% python3 -q
>>> import numpy as np
>>> import numpy.linalg as la
>>> np.set_printoptions(precision=2, suppress=True, linewidth=120)
>>> def rnd(a):
...     return np.round(a, 2) + 0
... 
>>> M = np.loadtxt("arr.csv", delimiter=",")
>>> rnd(M)
array([[0.25, 0.  , 0.  , 0.  , 0.25, 0.25, 0.25, 0.  , 0.  , 0.  ],
       [0.17, 0.17, 0.17, 0.17, 0.  , 0.17, 0.  , 0.  , 0.  , 0.17],
       [0.17, 0.17, 0.33, 0.  , 0.17, 0.  , 0.17, 0.  , 0.  , 0.  ],
       [0.14, 0.  , 0.14, 0.29, 0.  , 0.  , 0.  , 0.14, 0.14, 0.14],
       [0.  , 0.  , 0.  , 0.33, 0.33, 0.  , 0.33, 0.  , 0.  , 0.  ],
       [0.25, 0.  , 0.  , 0.  , 0.25, 0.25, 0.25, 0.  , 0.  , 0.  ],
       [0.  , 0.  , 0.  , 0.  , 0.  , 0.  , 1.  , 0.  , 0.  , 0.  ],
       [0.  , 0.  , 0.  , 0.  , 0.  , 0.  , 0.  , 0.67, 0.33, 0.  ],
       [0.5 , 0.  , 0.  , 0.  , 0.  , 0.  , 0.  , 0.  , 0.5 , 0.  ],
       [0.33, 0.33, 0.  , 0.  , 0.  , 0.  , 0.  , 0.  , 0.  , 0.33]])
>>> # rows and columns are dependent
>>> rng = np.random.default_rng(36)
>>> Y = M + rng.integers(-2, 3, (10, 9)) @ rng.integers(-2, 3, (9, 10))
>>> rnd(Y)
array([[  1.25,  -3.  ,  -6.  ,  10.  ,  -3.75,   9.25,  -3.75, -11.  ,   9.  ,  -6.  ],
       [ -5.83,   0.17,   1.17,  -3.83,   0.  ,   4.17,  -1.  ,   7.  ,   4.  ,   3.17],
       [  3.17,  -5.83,  -3.67,   2.  ,  -9.83,   1.  ,  -1.83, -13.  ,  -1.  ,  -4.  ],
       [ -1.86,  -4.  ,  11.14,  -8.71,  -4.  ,  -2.  ,   0.  ,   5.14,  -0.86,  -5.86],
       [  8.  ,   4.  ,  -2.  ,   6.33,   6.33,   3.  ,   6.33,  -1.  ,   5.  ,  -1.  ],
       [  2.25,  -1.  ,  -1.  ,  -2.  ,   1.25,  -1.75,   3.25,   3.  ,  -2.  ,   5.  ],
       [-11.  ,  10.  ,   0.  ,   4.  ,  -1.  ,  -2.  ,  -5.  ,   3.  ,   8.  ,   5.  ],
       [ 13.  ,   3.  ,  -2.  ,  -2.  ,   5.  ,  -2.  ,   2.  ,   5.67, -15.67,   0.  ],
       [  5.5 ,  -1.  ,  -3.  ,  -3.  ,   5.  ,  -3.  ,   1.  ,   7.  , -11.5 ,   5.  ],
       [  5.33,  -9.67,   0.  ,   8.  ,  -4.  ,  11.  ,  -4.  ,  -4.  ,   9.  ,  -4.67]])
>>> rnd(la.svd(Y - M, compute_uv=False))
array([38.29, 28.35, 21.46, 16.  , 11.34,  8.55,  4.86,  4.06,  0.83,  0.  ])
>>> np.abs(Y - M).sum(axis=1)
array([63., 30., 46., 44., 42., 22., 50., 50., 45., 60.])
>>> Y - M
array([[  1.,  -3.,  -6.,  10.,  -4.,   9.,  -4., -11.,   9.,  -6.],
       [ -6.,   0.,   1.,  -4.,   0.,   4.,  -1.,   7.,   4.,   3.],
       [  3.,  -6.,  -4.,   2., -10.,   1.,  -2., -13.,  -1.,  -4.],
       [ -2.,  -4.,  11.,  -9.,  -4.,  -2.,   0.,   5.,  -1.,  -6.],
       [  8.,   4.,  -2.,   6.,   6.,   3.,   6.,  -1.,   5.,  -1.],
       [  2.,  -1.,  -1.,  -2.,   1.,  -2.,   3.,   3.,  -2.,   5.],
       [-11.,  10.,   0.,   4.,  -1.,  -2.,  -6.,   3.,   8.,   5.],
       [ 13.,   3.,  -2.,  -2.,   5.,  -2.,   2.,   5., -16.,   0.],
       [  5.,  -1.,  -3.,  -3.,   5.,  -3.,   1.,   7., -12.,   5.],
       [  5., -10.,   0.,   8.,  -4.,  11.,  -4.,  -4.,   9.,  -5.]])
>>> Uu, sigma, Vh = la.svd(M)
>>> rnd(sigma)
array([1.2 , 0.94, 0.75, 0.54, 0.5 , 0.41, 0.33, 0.24, 0.08, 0.  ])
>>> Y = Uu[:, :9] @ np.diag(sigma[:9]) @ Vh[:9]
>>> la.matrix_rank(M, rtol=0.05)
np.int64(9)
>>> la.matrix_rank(Y)
np.int64(9)
>>> A = np.load("dump.npy")
>>> A
array([[ 0.61,  0.31, -0.3 ,  0.31,  0.02, -0.62],
       [-1.  ,  1.02, -2.01,  2.99,  0.18,  1.18],
       [ 0.27,  2.43, -3.91,  5.41,  0.3 ,  0.02],
       [ 0.61,  0.29, -0.3 ,  0.27, -0.01, -0.61],
       [-0.3 ,  2.08, -3.62,  5.09,  0.32,  0.57],
       [ 1.2 ,  0.58, -0.59,  0.59,  0.  , -1.18],
       [ 0.61,  0.31, -0.28,  0.3 ,  0.02, -0.62],
       [ 1.82,  0.92, -0.92,  0.88,  0.01, -1.78],
       [-0.49,  0.5 , -1.  ,  1.52,  0.09,  0.59],
       [ 0.58,  0.25, -0.28,  0.32,  0.  , -0.6 ],
       [-0.93,  1.8 , -3.35,  4.78,  0.29,  1.19],
       [ 0.78,  1.9 , -2.89,  3.96,  0.17, -0.59],
       [ 0.57,  0.33, -0.3 ,  0.31, -0.03, -0.59],
       [-0.28,  2.1 , -3.55,  5.11,  0.31,  0.6 ],
       [ 1.27,  1.4 , -1.86,  2.42,  0.09, -1.2 ],
       [ 0.31,  2.43, -3.87,  5.4 ,  0.3 ,  0.  ],
       [ 1.2 ,  0.6 , -0.59,  0.59, -0.02, -1.18],
       [ 0.09,  0.82, -1.32,  1.83,  0.08,  0.01],
       [ 0.63,  0.32, -0.32,  0.29,  0.01, -0.58],
       [-0.87,  1.78, -3.31,  4.8 ,  0.3 ,  1.2 ],
       [ 0.7 ,  1.08, -1.58,  2.09,  0.08, -0.57],
       [ 0.61,  0.29, -0.3 ,  0.27, -0.03, -0.63],
       [ 0.28,  2.4 , -3.9 ,  5.39,  0.31,  0.  ],
       [ 0.79,  1.9 , -2.91,  3.88,  0.18, -0.61],
       [ 1.21,  0.59, -0.62,  0.6 ,  0.01, -1.22],
       [-0.01,  0.02,  0.  ,  0.  ,  0.  ,  0.  ],
       [ 0.23,  1.62, -2.6 ,  3.56,  0.22,  0.02],
       [-0.44,  1.29, -2.32,  3.31,  0.21,  0.61],
       [-1.  ,  1.01, -1.97,  3.01,  0.19,  1.21],
       [ 1.82,  0.91, -0.89,  0.87, -0.01, -1.81],
       [ 1.31,  1.38, -1.9 ,  2.39,  0.1 , -1.18],
       [-0.32,  2.08, -3.58,  5.14,  0.33,  0.59],
       [ 0.71,  1.06, -1.59,  2.13,  0.1 , -0.57],
       [-0.29,  2.12, -3.59,  5.09,  0.28,  0.62],
       [ 0.55,  0.28, -0.31,  0.28,  0.02, -0.61]])
>>> idx = A[:, 5] > np.median(A[:, 5])
>>> u = A[idx].mean(axis=0) - A[~idx].mean(axis=0)
>>> rnd((((A - A.mean(axis=0)) @ u > 0) == idx).mean())
np.float64(0.86)
>>> np.argsort(-np.abs(u).round(6), kind="stable")
array([3, 2, 5, 0, 1, 4])
>>> Y = np.c_[A[:, :3] @ np.array([[3, 3, 2], [0, 3, 0], [2, 1, 2]]), np.array([1, 7, -6, -9, -8, -6, 5, 2, 5, 3, -5, -2, 2, 5, -9, 1, 7, 1, -9, 1, 1, 8, 9, 8, -2, 4, 7, -4, 6, -7, 8, -8, -9, -4, 8])]
>>> rnd(Y)
array([[ 1.23,  2.46,  0.62,  1.  ],
       [-7.02, -1.95, -6.02,  7.  ],
       [-7.01,  4.19, -7.28, -6.  ],
       [ 1.23,  2.4 ,  0.62, -9.  ],
       [-8.14,  1.72, -7.84, -8.  ],
       [ 2.42,  4.75,  1.22, -6.  ],
       [ 1.27,  2.48,  0.66,  5.  ],
       [ 3.62,  7.3 ,  1.8 ,  2.  ],
       [-3.47, -0.97, -2.98,  5.  ],
       [ 1.18,  2.21,  0.6 ,  3.  ],
       [-9.49, -0.74, -8.56, -5.  ],
       [-3.44,  5.15, -4.22, -2.  ],
       [ 1.11,  2.4 ,  0.54,  2.  ],
       [-7.94,  1.91, -7.66,  5.  ],
       [ 0.09,  6.15, -1.18, -9.  ],
       [-6.81,  4.35, -7.12,  1.  ],
       [ 2.42,  4.81,  1.22,  7.  ],
       [-2.37,  1.41, -2.46,  1.  ],
       [ 1.25,  2.53,  0.62, -9.  ],
       [-9.23, -0.58, -8.36,  1.  ],
       [-1.06,  3.76, -1.76,  1.  ],
       [ 1.23,  2.4 ,  0.62,  8.  ],
       [-6.96,  4.14, -7.24,  9.  ],
       [-3.45,  5.16, -4.24,  8.  ],
       [ 2.39,  4.78,  1.18, -2.  ],
       [-0.03,  0.03, -0.02,  4.  ],
       [-4.51,  2.95, -4.74,  7.  ],
       [-5.96,  0.23, -5.52, -4.  ],
       [-6.94, -1.94, -5.94,  6.  ],
       [ 3.68,  7.3 ,  1.86, -7.  ],
       [ 0.13,  6.17, -1.18,  8.  ],
       [-8.12,  1.7 , -7.8 , -8.  ],
       [-1.05,  3.72, -1.76, -9.  ],
       [-8.05,  1.9 , -7.76, -4.  ],
       [ 1.03,  2.18,  0.48,  8.  ]])
>>> la.matrix_rank(Y)
np.int64(4)
>>> la.matrix_rank(np.c_[A, Y])
np.int64(7)
>>> rnd(la.norm(Y - A @ la.lstsq(A, Y)[0], axis=0))
array([ 0. ,  0. ,  0. , 34.8])
>>> rnd(la.norm(la.qr(A)[0].T @ Y, axis=0) ** 2 / ((Y ** 2).sum(axis=0) + 1e-12))
array([1.  , 1.  , 1.  , 0.05])
>>> rnd(la.lstsq(A, Y[:, 0])[0])
array([3., 0., 2., 0., 0., 0.])
>>> cen = Y - Y.mean(axis=0)
>>> Uu, sigma, Vh = la.svd(cen, full_matrices=False)
>>> print(rnd(sigma))
[35.71 33.49 11.89  0.06]
>>> la.matrix_rank(cen)
np.int64(4)
>>> Uu, sigma, Vh = la.svd(A)
>>> np.argmax(sigma[:-1] / (sigma[1:] + 1e-6)) + 1
np.int64(2)
>>> Y = Uu[:, :2] @ np.diag(sigma[:2]) @ Vh[:2]
>>> rnd(la.norm(A - Y) / la.norm(A))
np.float64(0.01)
>>> la.matrix_rank(A, rtol=0.05)
np.int64(2)
>>> print(rnd(np.abs(A - Y).max()))
0.05
>>> X = np.loadtxt("sample15.csv", delimiter=",")
>>> rnd(X)
array([[ 0.46, -0.05, -0.25, -0.12, -0.12, -0.12, -0.11,  0.03, -0.08, -0.01,  0.  ,  0.35],
       [-0.05,  0.32,  0.05,  0.18,  0.24, -0.13, -0.08, -0.08, -0.2 , -0.02,  0.22,  0.03],
       [-0.25,  0.05,  0.21, -0.05,  0.15,  0.14,  0.15,  0.02,  0.04,  0.07,  0.12, -0.1 ],
       [-0.12,  0.18, -0.05,  0.35,  0.02, -0.2 , -0.2 , -0.12, -0.1 , -0.14, -0.09, -0.22],
       [-0.12,  0.24,  0.15,  0.02,  0.27,  0.01,  0.06, -0.02, -0.13,  0.06,  0.27,  0.05],
       [-0.12, -0.13,  0.14, -0.2 ,  0.01,  0.2 ,  0.19,  0.08,  0.13,  0.1 ,  0.03, -0.01],
       [-0.11, -0.08,  0.15, -0.2 ,  0.06,  0.19,  0.19,  0.07,  0.09,  0.11,  0.09,  0.02],
       [ 0.03, -0.08,  0.02, -0.12, -0.02,  0.08,  0.07,  0.04,  0.05,  0.05,  0.01,  0.05],
       [-0.08, -0.2 ,  0.04, -0.1 , -0.13,  0.13,  0.09,  0.05,  0.16,  0.02, -0.14, -0.1 ],
       [-0.01, -0.02,  0.07, -0.14,  0.06,  0.1 ,  0.11,  0.05,  0.02,  0.08,  0.1 ,  0.08],
       [ 0.  ,  0.22,  0.12, -0.09,  0.27,  0.03,  0.09,  0.01, -0.14,  0.1 ,  0.33,  0.19],
       [ 0.35,  0.03, -0.1 , -0.22,  0.05, -0.01,  0.02,  0.05, -0.1 ,  0.08,  0.19,  0.4 ]])
>>> vec = np.array([1, 2, -1, 0, -2, 2, -1, 1, 2, 0, 2, 0])
>>> rnd(X @ X @ vec)
array([ 0.59, -0.17, -0.2 , -0.46, -0.09,  0.07,  0.07,  0.14, -0.02,  0.13,  0.14,  0.6 ])
>>> rnd(np.eye(12) - X)
array([[ 0.54,  0.05,  0.25,  0.12,  0.12,  0.12,  0.11, -0.03,  0.08,  0.01,  0.  , -0.35],
       [ 0.05,  0.68, -0.05, -0.18, -0.24,  0.13,  0.08,  0.08,  0.2 ,  0.02, -0.22, -0.03],
       [ 0.25, -0.05,  0.79,  0.05, -0.15, -0.14, -0.15, -0.02, -0.04, -0.07, -0.12,  0.1 ],
       [ 0.12, -0.18,  0.05,  0.65, -0.02,  0.2 ,  0.2 ,  0.12,  0.1 ,  0.14,  0.09,  0.22],
       [ 0.12, -0.24, -0.15, -0.02,  0.73, -0.01, -0.06,  0.02,  0.13, -0.06, -0.27, -0.05],
       [ 0.12,  0.13, -0.14,  0.2 , -0.01,  0.8 , -0.19, -0.08, -0.13, -0.1 , -0.03,  0.01],
       [ 0.11,  0.08, -0.15,  0.2 , -0.06, -0.19,  0.81, -0.07, -0.09, -0.11, -0.09, -0.02],
       [-0.03,  0.08, -0.02,  0.12,  0.02, -0.08, -0.07,  0.96, -0.05, -0.05, -0.01, -0.05],
       [ 0.08,  0.2 , -0.04,  0.1 ,  0.13, -0.13, -0.09, -0.05,  0.84, -0.02,  0.14,  0.1 ],
       [ 0.01,  0.02, -0.07,  0.14, -0.06, -0.1 , -0.11, -0.05, -0.02,  0.92, -0.1 , -0.08],
       [ 0.  , -0.22, -0.12,  0.09, -0.27, -0.03, -0.09, -0.01,  0.14, -0.1 ,  0.67, -0.19],
       [-0.35, -0.03,  0.1 ,  0.22, -0.05,  0.01, -0.02, -0.05,  0.1 , -0.08, -0.19,  0.6 ]])
